>>> import numpy as np
>>> np.set_printoptions(suppress=True, linewidth=160)
>>> def tidy(a):
...     return np.round(a, 3) + 0
... 
>>> X = np.load("block11.npy")
>>> X
array([[1, 0, 0, 0, 0, 0],
       [2, 1, 0, 0, 0, 0],
       [3, 1, 0, 0, 0, 0],
       [0, 0, 1, 0, 0, 0],
       [0, 0, 2, 1, 0, 0],
       [0, 0, 3, 1, 0, 0],
       [0, 0, 0, 0, 1, 0],
       [0, 0, 0, 0, 2, 1],
       [0, 0, 0, 0, 3, 1]])
>>> P = X @ np.linalg.solve(X.T @ X, X.T)
>>> tidy(P)
array([[ 0.667, -0.333,  0.333,  0.   ,  0.   ,  0.   ,  0.   ,  0.   ,  0.   ],
       [-0.333,  0.667,  0.333,  0.   ,  0.   ,  0.   ,  0.   ,  0.   ,  0.   ],
       [ 0.333,  0.333,  0.667,  0.   ,  0.   ,  0.   ,  0.   ,  0.   ,  0.   ],
       [ 0.   ,  0.   ,  0.   ,  0.667, -0.333,  0.333,  0.   ,  0.   ,  0.   ],
       [ 0.   ,  0.   ,  0.   , -0.333,  0.667,  0.333,  0.   ,  0.   ,  0.   ],
       [ 0.   ,  0.   ,  0.   ,  0.333,  0.333,  0.667,  0.   ,  0.   ,  0.   ],
       [ 0.   ,  0.   ,  0.   ,  0.   ,  0.   ,  0.   ,  0.667, -0.333,  0.333],
       [ 0.   ,  0.   ,  0.   ,  0.   ,  0.   ,  0.   , -0.333,  0.667,  0.333],
       [ 0.   ,  0.   ,  0.   ,  0.   ,  0.   ,  0.   ,  0.333,  0.333,  0.667]])
>>> np.allclose(P @ P, P)
True
>>> tidy(P @ X[:, 2])
array([0., 0., 0., 1., 2., 3., 0., 0., 0.])
>>> left, s, VT = np.linalg.svd(P)
>>> tidy(s)
array([1., 1., 1., 1., 1., 1., 0., 0., 0.])
>>> A2 = left[:, :6] @ np.diag(s[:6]) @ VT[:6]
>>> tidy(np.linalg.norm(P - A2) / np.linalg.norm(P))
np.float64(0.0)
>>> tidy(np.linalg.norm(P - A2, 2)), tidy(s[6])
(np.float64(0.0), np.float64(0.0))
>>> np.linalg.matrix_rank(A2)
np.int64(6)
>>> t = np.deg2rad(90)
>>> E = np.eye(5)
>>> E[np.ix_([1, 0], [1, 0])] = [[np.cos(t), -np.sin(t)], [np.sin(t), np.cos(t)]]
>>> tidy(E)
array([[ 0.,  1.,  0.,  0.,  0.],
       [-1.,  0.,  0.,  0.,  0.],
       [ 0.,  0.,  1.,  0.,  0.],
       [ 0.,  0.,  0.,  1.,  0.],
       [ 0.,  0.,  0.,  0.,  1.]])
>>> vec = np.array([1, 6, 6, 5, 5, 2])
>>> h = np.maximum(X @ vec, 0)
>>> np.flatnonzero(h > 1e-9)
array([0, 1, 2, 3, 4, 5, 6, 7, 8])
>>> X.T @ h
array([ 44,  17, 109,  40,  80,  29])
>>> X * (h > 1e-9)[:, None]
array([[1, 0, 0, 0, 0, 0],
       [2, 1, 0, 0, 0, 0],
       [3, 1, 0, 0, 0, 0],
       [0, 0, 1, 0, 0, 0],
       [0, 0, 2, 1, 0, 0],
       [0, 0, 3, 1, 0, 0],
       [0, 0, 0, 0, 1, 0],
       [0, 0, 0, 0, 2, 1],
       [0, 0, 0, 0, 3, 1]])
>>> J = np.load("data.npy")
>>> J
array([[-3, -1,  0,  0,  0,  0],
       [-1,  3,  0,  0,  0,  0],
       [ 1,  3,  0,  0,  0,  0],
       [ 0,  0, -3, -1,  0,  0],
       [ 0,  0, -1,  3,  0,  0],
       [ 0,  0,  1,  3,  0,  0],
       [ 0,  0,  0,  0, -3, -1],
       [ 0,  0,  0,  0, -1,  3],
       [ 0,  0,  0,  0,  1,  3]])
>>> A2 = np.array([[1, 2], [2, 1], [2, 3], [-1, 3], [0, -2], [3, -1]])
>>> np.linalg.matrix_rank(np.vstack([J, A2.T]))
np.int64(6)
>>> np.linalg.matrix_rank(J @ A2)
np.int64(2)
>>> np.einsum("ij,ij->i", J, J)
array([10, 10, 10, 10, 10, 10, 10, 10, 10])
>>> vec = np.array([3, 2, 3, 4, -3, 1])
>>> h = np.maximum(J @ vec, 0)
>>> np.maximum(J @ (3 * vec), 0)
array([ 0,  9, 27,  0, 27, 45, 24, 18,  0])
>>> J.T @ h
array([  6,  36,   6,  72, -30,  10])
>>> h
array([ 0,  3,  9,  0,  9, 15,  8,  6,  0])
>>> data = np.load("a.npy")
>>> data
array([[ 1,  1,  1,  1,  1,  1,  1,  1],
       [ 1,  1,  1,  1, -1, -1, -1, -1],
       [ 1, -1,  1, -1, -1,  1, -1,  1],
       [ 1, -1, -1,  1,  1, -1, -1,  1],
       [ 1, -1, -1,  1, -1,  1,  1, -1]])
>>> A2 = np.array([[-4, -1],
...     [-4, 3],
...     [4, -7],
...     [7, -9],
...     [2, 9],
...     [-9, 3],
...     [-7, 5],
...     [1, 7]])
>>> np.linalg.matrix_rank(np.vstack([data, A2.T]))
np.int64(7)
>>> np.linalg.matrix_rank(data @ A2)
np.int64(2)
>>> np.vstack([data, A2.T]).shape
(7, 8)
>>> np.einsum("ij->j", data)
array([ 5, -1,  1,  3, -1,  1, -1,  1])
>>> data @ A2
array([[-10,  10],
       [ 16, -38],
       [ -6,  -6],
       [ 22,   2],
       [-16, -14]])
>>> A2.T @ data.T
array([[-10,  16,  -6,  22, -16],
       [ 10, -38,  -6,   2, -14]])
>>> np.einsum("ik,kj->ji", data, A2)
array([[-10,  16,  -6,  22, -16],
       [ 10, -38,  -6,   2, -14]])
>>> np.einsum("ik,kj->ij", data, A2)
array([[-10,  10],
       [ 16, -38],
       [ -6,  -6],
       [ 22,   2],
       [-16, -14]])
>>> f, r1 = data[4], data[1]
>>> f @ f
np.int64(8)
>>> pr = (f @ r1) / (f @ f) * f
>>> np.outer(f, r1)
array([[ 1,  1,  1,  1, -1, -1, -1, -1],
       [-1, -1, -1, -1,  1,  1,  1,  1],
       [-1, -1, -1, -1,  1,  1,  1,  1],
       [ 1,  1,  1,  1, -1, -1, -1, -1],
       [-1, -1, -1, -1,  1,  1,  1,  1],
       [ 1,  1,  1,  1, -1, -1, -1, -1],
       [ 1,  1,  1,  1, -1, -1, -1, -1],
       [-1, -1, -1, -1,  1,  1,  1,  1]])
>>> tidy(np.linalg.norm(f + r1) ** 2 + np.linalg.norm(f - r1) ** 2)
np.float64(32.0)
>>> pr
array([ 0., -0., -0.,  0., -0.,  0.,  0., -0.])
>>> np.linalg.matrix_rank(np.outer(f, r1))
np.int64(1)
>>> (r1 - pr) @ f
np.float64(0.0)
